>>> import numpy as np
>>> import numpy.linalg as la
>>> np.set_printoptions(suppress=True, linewidth=160)
>>> F = np.load("out1.npy")
>>> F
array([[0., 1., 1., 1., 1., 1., 1., 1.],
       [1., 0., 1., 1., 1., 1., 1., 1.],
       [1., 1., 0., 1., 1., 1., 1., 1.],
       [1., 1., 1., 0., 1., 1., 1., 1.],
       [1., 1., 1., 1., 0., 1., 1., 1.],
       [1., 1., 1., 1., 1., 0., 1., 1.],
       [1., 1., 1., 1., 1., 1., 0., 1.],
       [1., 1., 1., 1., 1., 1., 1., 0.]])
>>> out = F / np.sqrt((F ** 2).mean(axis=1, keepdims=True))
>>> la.matrix_rank(out) == la.matrix_rank(F)
np.True_
>>> F - F.mean(axis=1, keepdims=True)
array([[-0.875,  0.125,  0.125,  0.125,  0.125,  0.125,  0.125,  0.125],
       [ 0.125, -0.875,  0.125,  0.125,  0.125,  0.125,  0.125,  0.125],
       [ 0.125,  0.125, -0.875,  0.125,  0.125,  0.125,  0.125,  0.125],
       [ 0.125,  0.125,  0.125, -0.875,  0.125,  0.125,  0.125,  0.125],
       [ 0.125,  0.125,  0.125,  0.125, -0.875,  0.125,  0.125,  0.125],
       [ 0.125,  0.125,  0.125,  0.125,  0.125, -0.875,  0.125,  0.125],
       [ 0.125,  0.125,  0.125,  0.125,  0.125,  0.125, -0.875,  0.125],
       [ 0.125,  0.125,  0.125,  0.125,  0.125,  0.125,  0.125, -0.875]])
>>> np.allclose(F @ F.T, F.T @ F)
True
>>> (F @ F)[0]
array([7., 6., 6., 6., 6., 6., 6., 6.])
>>> np.sort(np.abs(np.fft.fft(F[0]))), np.round(np.sort(la.svd(F, compute_uv=False)), 3)
(array([1., 1., 1., 1., 1., 1., 1., 7.]), array([1., 1., 1., 1., 1., 1., 1., 7.]))
>>> print(np.fft.fft(F[0]))
[ 7.+0.j -1.+0.j -1.+0.j -1.+0.j -1.+0.j -1.+0.j -1.+0.j -1.+0.j]
>>> f, g = F[6], F[5]
>>> f @ g
np.float64(6.0)
>>> pr = (f @ g) / (f @ f) * f
>>> np.round(la.norm(f + g) ** 2 + la.norm(f - g) ** 2, 3)
np.float64(28.0)
>>> pr.round(3)
array([0.857, 0.857, 0.857, 0.857, 0.857, 0.857, 0.   , 0.857])
>>> q, V = la.qr(F[:, :2])[0], la.qr(F[:, 2:])[0]
>>> s = la.svd(q.T @ V, compute_uv=False)
>>> np.round(np.degrees(np.arccos(s.clip(0, 1))), 3)
array([18.613, 90.   ])
>>> print(round(float(la.norm(q @ q.T - V @ V.T, 2)), 3))
1.0
>>> (s > 0.9).sum()
np.int64(1)
>>> w, V = la.eigvalsh(F)
Traceback (most recent call last):
  File "<python-input-22>", line 1, in <module>
    w, V = la.eigvalsh(F)
    ^^^^
ValueError: too many values to unpack (expected 2)
>>> w, V = la.eigh(F)
>>> np.round(la.eigvalsh(F @ F), 3)
array([ 1.,  1.,  1.,  1.,  1.,  1.,  1., 49.])
>>> np.round(V @ np.diag(w) @ V.T, 3) + 0
array([[0., 1., 1., 1., 1., 1., 1., 1.],
       [1., 0., 1., 1., 1., 1., 1., 1.],
       [1., 1., 0., 1., 1., 1., 1., 1.],
       [1., 1., 1., 0., 1., 1., 1., 1.],
       [1., 1., 1., 1., 0., 1., 1., 1.],
       [1., 1., 1., 1., 1., 0., 1., 1.],
       [1., 1., 1., 1., 1., 1., 0., 1.],
       [1., 1., 1., 1., 1., 1., 1., 0.]])
>>> np.round(la.svd(F, compute_uv=False), 3)
array([7., 1., 1., 1., 1., 1., 1., 1.])
>>> (w > 1e-8).sum(), (w < -1e-8).sum()
(np.int64(1), np.int64(7))
>>> w.round(3)
array([-1., -1., -1., -1., -1., -1., -1.,  7.])
>>> np.round(np.abs(V[:, -1]), 3)
array([0.354, 0.354, 0.354, 0.354, 0.354, 0.354, 0.354, 0.354])
>>> feats = np.load("test7.npy")
>>> print(feats)
[[-1. -1.  2. -4.]
 [ 0. -2.  0. -2.]
 [ 0.  1. -3.  4.]
 [ 0.  1.  0.  1.]]
>>> out = feats / np.sqrt((feats ** 2).mean(axis=1, keepdims=True))
>>> la.matrix_rank(out) == la.matrix_rank(feats)
np.True_
>>> feats - feats.mean(axis=1, keepdims=True)
array([[ 0. ,  0. ,  3. , -3. ],
       [ 1. , -1. ,  1. , -1. ],
       [-0.5,  0.5, -3.5,  3.5],
       [-0.5,  0.5, -0.5,  0.5]])
>>> la.matrix_rank(feats - feats.mean(axis=1, keepdims=True))
np.int64(2)
>>> r = la.matrix_rank(feats)
>>> r
np.int64(3)
>>> null = la.svd(feats)[2][r:].T
>>> np.round(feats @ null, 3) + 0
array([[0.],
       [0.],
       [0.],
       [0.]])
>>> print(la.matrix_rank(feats.T @ feats), la.matrix_rank(feats @ feats.T))
3 3
>>> np.round(null[:, 0] / null[np.abs(null[:, 0]).round(6).argmax(), 0], 3)
array([ 1.,  1., -1., -1.])
>>> out = np.array([[1.0], [0.6], [-1.7], [1.3], [-0.6], [-0.8], [1.0]])
>>> C = np.array([[-0.4, -0.6, -1.1, -1.3]])
>>> A = out @ C
>>> print(A.round(3))
[[-0.4  -0.6  -1.1  -1.3 ]
 [-0.24 -0.36 -0.66 -0.78]
 [ 0.68  1.02  1.87  2.21]
 [-0.52 -0.78 -1.43 -1.69]
 [ 0.24  0.36  0.66  0.78]
 [ 0.32  0.48  0.88  1.04]
 [-0.4  -0.6  -1.1  -1.3 ]]
>>> [round(float(x), 3) for x in la.svd(A, compute_uv=False)[:3]]
[5.211, 0.0, 0.0]
>>> la.cond(A) > 100
np.True_
>>> la.matrix_rank(A, rtol=0.1)
np.int64(1)
>>> U, s, VT = la.svd(A)
>>> V = VT[:(s > 1e-8).sum()]
>>> rng = np.random.default_rng(974)
>>> x0 = A[3] + 4 * A[0] + rng.integers(2) * np.eye(4)[3]
>>> x0.round(3)
array([-2.12, -3.18, -5.83, -5.89])
>>> np.round(np.diag(V.T @ V), 3)
array([0.047, 0.105, 0.354, 0.494])
>>> la.matrix_rank(np.vstack([A, x0]))
np.int64(2)
>>> np.round(V.T @ V, 3)
array([[0.047, 0.07 , 0.129, 0.152],
       [0.07 , 0.105, 0.193, 0.228],
       [0.129, 0.193, 0.354, 0.418],
       [0.152, 0.228, 0.418, 0.494]])
>>> round(float(la.norm(x0 - V.T @ V @ x0)), 3)
0.711
>>> X = np.load("a.npy")
>>> print(X)
[[1 0 1]
 [0 2 2]
 [2 2 0]
 [2 2 0]
 [1 2 1]
 [2 0 1]]
>>> out = np.c_[X[:, :2] @ np.array([[0, 1], [-2, 1]]), np.array([4, 0, 4, 1, 3, 2])]
>>> out
array([[ 0,  1,  4],
       [-4,  2,  0],
       [-4,  4,  4],
       [-4,  4,  1],
       [-4,  3,  3],
       [ 0,  2,  2]])
>>> la.matrix_rank(out)
np.int64(3)
>>> np.round(la.lstsq(X, out[:, 0])[0], 3) + 0
array([ 0., -2.,  0.])
>>> x0 = np.array([6, 6, 3])
>>> target = X @ x0
>>> np.round(la.lstsq(X, target)[0], 3)
array([6., 6., 3.])
>>> print(np.round(la.pinv(X) @ X, 3) + 0)
[[1. 0. 0.]
 [0. 1. 0.]
 [0. 0. 1.]]
>>> np.round(la.solve(X.T @ X, X.T @ target), 3)
array([6., 6., 3.])
>>> target = target + 0.05 * rng.normal(size=6)
>>> target.round(3)
array([ 9.002, 18.049, 23.944, 24.007, 20.945, 14.939])
>>> c, *_ = la.lstsq(X, target)
>>> print(round(float(la.norm(target - X @ c)), 3))
0.077
>>> print([round(float(la.norm(la.solve(X.T @ X + lam * np.eye(3), X.T @ target))), 2) for lam in (0, 1, 10, 100)])
[8.99, 8.67, 6.58, 1.94]
>>> np.round(la.norm(X, axis=1), 3)
array([1.414, 2.828, 2.828, 2.828, 2.449, 2.236])
>>> X[0] @ X[5]
np.int64(3)
>>> np.round(la.norm(X, axis=0), 3)
array([3.742, 4.   , 2.646])
>>> print(np.round(la.norm(X, "nuc"), 3))
9.573
>>> out = X / la.norm(X, axis=1, keepdims=True)
>>> G = out @ out.T
>>> print(G.round(3))
[[1.    0.5   0.5   0.5   0.577 0.949]
 [0.5   1.    0.5   0.5   0.866 0.316]
 [0.5   0.5   1.    1.    0.866 0.632]
 [0.5   0.5   1.    1.    0.866 0.632]
 [0.577 0.866 0.866 0.866 1.    0.548]
 [0.949 0.316 0.632 0.632 0.548 1.   ]]
>>> print(round(np.degrees(np.arccos(np.clip(G[4, 5], -1, 1))), 3))
56.789
>>> w, V = la.eigh(G)
>>> np.unique(w.round(6) + 0, return_counts=True)[1]
array([3, 1, 1, 1])
>>> np.round(la.eigvalsh(G + 2 * np.eye(6)), 3)
array([2.   , 2.   , 2.   , 2.716, 3.   , 6.284])
>>> M = np.load("block5.npy")
>>> print(M)
[[ 3  3  0 -1  1 -1 -2  2  2]
 [ 6  2 -1  0  1 -3 -1  5  1]
 [ 4  1 -1  1  3 -3  2  4  3]
 [ 4  4  0  1  3 -2  0  3  4]
 [ 6  7  3  2  3  1  3  6  1]
 [ 3  7  3  4  4  1  1  5  0]
 [ 6  6  5  1  1  2  4  3 -2]
 [ 4  8  3  3  2 -1  4  2  0]
 [ 6  6  5  3  4  2  3  1  3]
 [ 9  8  4  4  4  5  6  3  2]
 [ 6  6  1  2  7  5  4  3  3]
 [ 9  4 -2  5  5  7  7  5  4]
 [ 6  7 -5  7  6  4  7  2  3]
 [ 7  9 -4  8  7  3  6  3  3]
 [ 6  8 -1  5  4  1  4  4  3]
 [ 8 10  1  6  3  2  1  6  6]
 [ 8  8 -2  8  6  4  2  5  8]
 [11  6 -2  9  5  6  4  4  5]
 [ 8  8 -3  7  5  7  6  5  3]
 [10  6 -6  6  2  6  5  5  4]
 [12  4 -4  8  5  6  4  8  1]
 [12  7 -4  6  7  9  6  8  0]
 [12  7 -1  5  7  8  4  7  2]
 [14  9  1  6  5 11  6  4 -1]
 [14  6  2  4  2  9  7  1 -4]
 [14  5 -1  2 -1 10  8 -2 -2]
 [17  8  2  0 -1 11  5 -1 -1]
 [18  7  1 -3 -3 11  6 -1 -3]]
>>> x0 = np.array([1, 5, 5, 5, 5, 2, 0, 1, 2])
>>> h1 = np.maximum(M @ x0, 0)
>>> np.flatnonzero(h1 > 1e-9)
array([ 0,  1,  2,  3,  4,  5,  6,  7,  8,  9, 10, 11, 12, 13, 14, 15, 16, 17, 18, 19, 20, 21, 22, 23, 24, 25, 26, 27])
>>> M.T @ h1
array([23008, 17758,  -683, 12280, 10619, 12745, 11197, 10076,  5198])
>>> np.maximum(M @ x0, 0) - np.maximum(-M @ x0, 0)
array([ 22,  17,  28,  51,  91, 100,  74,  84, 107, 126, 105,  96,  97, 122,  98, 130, 137, 127, 118,  75,  99, 118, 129, 143,  95,  53,  81,  43])
>>> U, s, VT = la.svd(M, full_matrices=False)
>>> np.allclose(U * s @ VT, M)
True
>>> K = np.load("x.npy")
>>> K
array([[ 0,  0,  2,  5,  0],
       [ 0,  0,  9,  2,  6],
       [ 0,  0, 10,  6,  3],
       [ 0,  0, 13, 10,  4],
       [ 0,  0,  9, 12,  0],
       [ 0,  0, 13, 10,  4],
       [ 0,  0,  3,  3,  2],
       [ 0,  0, 13, 11,  1],
       [ 0,  0,  4,  2,  0],
       [ 1,  0,  2,  0,  2],
       [ 0,  2,  9,  8,  2],
       [ 0,  0,  6,  4,  0],
       [ 0,  0,  2,  5,  0],
       [ 0,  0,  8,  9,  1],
       [ 0,  0,  6,  3,  4],
       [ 0,  0, 10, 10,  2],
       [ 0,  0,  7,  1,  5],
       [ 0,  0,  1,  1,  1],
       [ 0,  0,  8,  5,  0],
       [ 0,  0,  2,  4,  1],
       [ 0,  0,  5,  4,  3],
       [ 0,  2,  1,  6,  0],
       [ 0,  0,  2,  5,  0],
       [ 0,  0,  3,  7,  1],
       [ 0,  2, 11, 10,  0]])
>>> G = np.cov(K, rowvar=False)
>>> G.shape
(5, 5)
>>> print(round(float(np.corrcoef(K[:, 2], K[:, 0])[0, 1]), 3))
-0.225
>>> np.round(np.corrcoef(K.T), 3)
array([[ 1.   , -0.075, -0.225, -0.343,  0.037],
       [-0.075,  1.   ,  0.06 ,  0.248, -0.213],
       [-0.225,  0.06 ,  1.   ,  0.672,  0.402],
       [-0.343,  0.248,  0.672,  1.   , -0.182],
       [ 0.037, -0.213,  0.402, -0.182,  1.   ]])
>>> print(np.argwhere(np.triu(np.abs(np.corrcoef(K.T)) > 0.8, 1)))
[]
>>> np.round(np.polyfit(K[:, 2], K[:, 0], 1), 3)
array([-0.011,  0.111])
